$ python -q
>>> import numpy as np
>>> np.set_printoptions(precision=1, suppress=True, linewidth=200)
>>> rd = lambda a: np.round(a, 1) + 0
>>> mat = np.load("test8.npy")
>>> print(mat)
[[-24  24 -24  24   0   8]
 [ -6   6  -6   6   0   2]
 [ -6   6  -6   6   0   2]]
>>> Uu, s, vt = np.linalg.svd(mat)
>>> print(rd(s))
[51.6  0.   0. ]
>>> out = Uu[:, :1] @ np.diag(s[:1]) @ vt[:1]
>>> print(rd(out))
[[-24.  24. -24.  24.   0.   8.]
 [ -6.   6.  -6.   6.   0.   2.]
 [ -6.   6.  -6.   6.   0.   2.]]
>>> print(rd(np.abs(mat - out).max()))
0.0
>>> print(np.linalg.matrix_rank(mat, rtol=0.05))
1
>>> x0 = np.array([1, 1, 1, 1, 0, 0])
>>> print(out @ np.ones(6))
[8. 2. 2.]
>>> print((out * x0).sum(axis=1))
[0. 0. 0.]
>>> print(np.sign((out @ x0).round(6)))
[0. 0. 0.]
>>> print(out @ x0)
[0. 0. 0.]
>>> print(np.linalg.matrix_rank(mat, rtol=0.1))
1
>>> print(np.linalg.cond(mat) > 100)
True
>>> print(rd(np.linalg.norm(mat, 2) / np.linalg.norm(mat)))
1.0
>>> out = mat / np.linalg.norm(mat, axis=1, keepdims=True)
>>> gram = out @ out.T
>>> print(rd(gram))
[[1. 1. 1.]
 [1. 1. 1.]
 [1. 1. 1.]]
>>> print((gram - 2 * np.eye(3)).round(6).argmax(axis=1))
[1 0 0]
>>> A = np.load("out17.npy")
>>> print(A)
[[0. 1. 1.]
 [1. 0. 0.]
 [1. 0. 0.]]
>>> r = np.linalg.matrix_rank(A)
>>> print(r)
2
>>> ns = np.linalg.svd(A)[2][r:].T
>>> print(np.allclose(A @ ns, 0))
True
>>> m1 = np.load("x.npy")
>>> print(m1)
[[ 0  0 -2]
 [ 0  0 -2]
 [ 2  1 -1]
 [ 2  1  1]
 [-1  1  1]
 [ 0  0  0]
 [ 0  0  0]
 [ 0  0 -2]
 [-1  1  1]
 [ 0  0  0]
 [-1  1  1]
 [ 0  0  0]
 [ 0  0 -2]
 [ 0  0  0]
 [ 0  0  0]
 [ 0  0  0]
 [ 2  1 -1]
 [ 0  0  0]
 [ 0  0  0]
 [-1  1  1]
 [ 1  2  2]]
>>> x0 = np.array([-1, 0, -2])
>>> h1 = np.maximum(m1 @ x0, 0)
>>> print(np.maximum(m1 @ (3 * x0), 0))
[12 12  0  0  0  0  0 12  0  0  0  0 12  0  0  0  0  0  0  0  0]
>>> print(m1 * (h1 > 1e-9)[:, None])
[[ 0  0 -2]
 [ 0  0 -2]
 [ 0  0  0]
 [ 0  0  0]
 [ 0  0  0]
 [ 0  0  0]
 [ 0  0  0]
 [ 0  0 -2]
 [ 0  0  0]
 [ 0  0  0]
 [ 0  0  0]
 [ 0  0  0]
 [ 0  0 -2]
 [ 0  0  0]
 [ 0  0  0]
 [ 0  0  0]
 [ 0  0  0]
 [ 0  0  0]
 [ 0  0  0]
 [ 0  0  0]
 [ 0  0  0]]
>>> print(rd(np.tanh(m1 @ x0)))
[ 1.   1.   0.  -1.  -0.8  0.   0.   1.  -0.8  0.  -0.8  0.   1.   0.   0.   0.   0.   0.   0.  -0.8 -1. ]
>>> print(h1)
[4 4 0 0 0 0 0 4 0 0 0 0 4 0 0 0 0 0 0 0 0]
>>> print(m1.T @ h1)
[  0   0 -32]
